In [1]: import numpy as np

In [2]: np.set_printoptions(precision=2, suppress=True, linewidth=160)

In [3]: arr = np.loadtxt("mat.csv", delimiter=",")

In [4]: arr
Out[4]: 
array([[ 0.09, -0.27, -0.09],
       [-0.27,  0.82,  0.27],
       [-0.09,  0.27,  0.09]])

In [5]: rank = np.linalg.matrix_rank(arr)

In [6]: rank
Out[6]: np.int64(1)

In [7]: ns = np.linalg.svd(arr)[2][rank:].T

In [8]: [int(np.linalg.matrix_rank(arr[:i])) for i in range(1, len(arr) + 1)]
Out[8]: [1, 1, 1]

In [9]: np.round(arr @ ns, 2) + 0
Out[9]: 
array([[0., 0.],
       [0., 0.],
       [0., 0.]])

In [10]: ns @ ns.T
Out[10]: 
array([[ 0.91,  0.27,  0.09],
       [ 0.27,  0.18, -0.27],
       [ 0.09, -0.27,  0.91]])

In [11]: [int(np.linalg.matrix_rank(np.delete(arr, i, axis=0))) for i in range(3)]
Out[11]: [1, 1, 1]

In [12]: np.linalg.matrix_rank(arr.T @ arr), np.linalg.matrix_rank(arr @ arr.T)
Out[12]: (np.int64(1), np.int64(1))

In [13]: [int(np.linalg.matrix_rank(arr[:, :j + 1])) for j in range(3)]
Out[13]: [1, 1, 1]

In [14]: E = np.load("dump.npy")

In [15]: E
Out[15]: 
array([[-0.07, -4.87, -1.14],
       [ 4.63, -1.53, -1.12],
       [-1.6 ,  4.55,  1.34],
       [ 4.8 ,  1.33, -0.48],
       [ 1.83,  4.59,  0.78],
       [ 2.77,  4.13,  0.52],
       [ 3.78, -2.99, -1.33],
       [-4.47, -2.23,  0.21],
       [-2.49, -4.29, -0.6 ],
       [ 4.82, -0.89, -1.  ],
       [ 4.03, -2.66, -1.29],
       [ 4.78, -1.05, -1.04],
       [-3.9 , -3.13, -0.1 ],
       [ 4.71, -1.29, -1.08],
       [ 1.17, -4.68, -1.3 ],
       [-0.18, -4.87, -1.12],
       [-3.33,  3.47,  1.37],
       [ 0.14, -4.86, -1.17],
       [-4.44, -2.3 ,  0.19],
       [-4.71, -1.62,  0.39],
       [-1.52,  4.57,  1.33]])

In [16]: Ac = E - E.mean(axis=0)

In [17]: U, sig, VT = np.linalg.svd(Ac, full_matrices=False)

In [18]: np.round(sig ** 2 / (sig ** 2).sum(), 2) + 0
Out[18]: array([0.52, 0.48, 0.  ])

In [19]: np.searchsorted(np.cumsum(sig ** 2) / (sig ** 2).sum(), 0.9) + 1
Out[19]: np.int64(2)
